$ ipython --no-banner

In [1]: import numpy as np

In [2]: import numpy.linalg as la

In [3]: np.set_printoptions(suppress=True, linewidth=100)

In [4]: W0 = np.load("run13.npy")

In [5]: W0.round(2)
Out[5]: 
array([[ 0.66, -1.67, -2.23,  0.89],
       [-0.88,  1.54,  2.27, -0.85],
       [ 2.41,  1.7 , -0.12, -0.55],
       [ 1.72,  2.14,  0.87, -0.85],
       [-0.27, -2.07, -1.92,  0.97],
       [-0.33,  1.84,  2.15, -0.93],
       [-2.11, -1.97, -0.4 ,  0.72],
       [-1.28,  1.25,  2.29, -0.75],
       [ 2.62,  1.2 , -0.79, -0.29],
       [ 1.47, -1.1 , -2.27,  0.7 ],
       [ 1.57, -1.01, -2.26,  0.66],
       [ 0.74,  2.17,  1.67, -0.97],
       [-1.71,  0.87,  2.22, -0.61],
       [ 1.48,  2.19,  1.11, -0.9 ],
       [-2.52, -0.35,  1.59, -0.11],
       [ 2.63,  1.09, -0.91, -0.24],
       [-2.6 , -0.64,  1.36,  0.02]])

In [6]: # looks like rank 2

In [7]: d = la.norm(W0[:, None] - W0[None], axis=-1)

In [8]: la.matrix_rank(d ** 2)
Out[8]: np.int64(3)

In [9]: d[:5, :5].round(2)
Out[9]: 
array([[0.  , 5.99, 4.58, 5.32, 1.06],
       [5.99, 0.  , 4.08, 3.  , 5.86],
       [4.58, 4.08, 0.  , 1.32, 5.19],
       [5.32, 3.  , 1.32, 0.  , 5.72],
       [1.06, 5.86, 5.19, 5.72, 0.  ]])

In [10]: d.mean(axis=1).argmax()
Out[10]: np.int64(6)

In [11]: d[13].round(6).argsort(kind="stable")[:4]
Out[11]: array([13,  3, 11,  2])

In [12]: np.unravel_index(d.round(6).argmax(), d.shape)
Out[12]: (np.int64(10), np.int64(12))

In [13]: left, sv, vt = la.svd(W0)

In [14]: sv.round(2) + 0
Out[14]: array([9.26, 8.2 , 0.  , 0.  ])

In [15]: M2 = left[:, :2] @ np.diag(sv[:2]) @ vt[:2]

In [16]: np.round(np.abs(W0 - M2).max(), 2)
Out[16]: np.float64(0.0)

In [17]: data = np.array([[-1.5, 0.9, 0.1, 1.0, -0.3],
    ...:     [-0.4, -0.1, 0.5, 0.0, -0.1],
    ...:     [1.5, -2.3, 0.4, 1.6, -1.0],
    ...:     [1.35, -2.36, 0.62, 1.67, -1.04]])

In [18]: left, sv, vt = la.svd(W0)

In [19]: vecs = vt[:(sv > 1e-8).sum()]

In [20]: rng = np.random.default_rng(385)

In [21]: x = W0[2] + 5 * W0[9] + rng.integers(2) * np.eye(4)[0]

In [22]: x.round(2)
Out[22]: array([ 10.74,  -3.8 , -11.48,   2.93])

In [23]: round(la.norm(x - vecs.T @ vecs @ x), 2)
Out[23]: np.float64(0.48)

In [24]: la.matrix_rank(np.vstack([W0, x]))
Out[24]: np.int64(3)

In [25]: np.round(np.diag(vecs.T @ vecs), 2)
Out[25]: array([0.77, 0.54, 0.58, 0.11])

In [26]: la.cond(data) > 100
Out[26]: np.True_

In [27]: np.argsort(-la.norm(data, axis=0).round(6), kind="stable")[:3]
Out[27]: array([1, 0, 3])

In [28]: round(la.norm(data, 2) / la.norm(data), 2)
Out[28]: np.float64(0.92)

In [29]: [round(float(x), 2) for x in la.svd(data, compute_uv=False)[:3]]
Out[29]: [4.84, 1.94, 0.59]

In [30]: M2 = data / np.sqrt((data ** 2).mean(axis=1, keepdims=True))

In [31]: la.matrix_rank(data - data.mean(axis=1, keepdims=True))
Out[31]: np.int64(4)

In [32]: np.round(la.norm(M2, axis=1), 2)
Out[32]: array([2.24, 2.24, 2.24, 2.24])

In [33]: M = np.array([[1, 0], [0, 3]])

In [34]: # 2 groups of indices that never mix

In [35]: evals, vecs = la.eig(M)

In [36]: np.prod(evals)
Out[36]: np.float64(3.0)

In [37]: np.round(np.sort(la.eigvals(M @ M)), 2)
Out[37]: array([1., 9.])

In [38]: z = rng.permutation(2)

In [39]: z
Out[39]: array([0, 1])

In [40]: M2 = M[z][:, z]

In [41]: np.round(np.sort(np.abs(la.eigvals(M2))), 2)
Out[41]: array([1., 3.])

In [42]: M2
Out[42]: 
array([[1, 0],
       [0, 3]])

In [43]: np.allclose(M2, M)
Out[43]: True

In [44]: round(la.det(M2), 2), round(la.det(M[z]), 2)
Out[44]: (np.float64(3.0), np.float64(3.0))
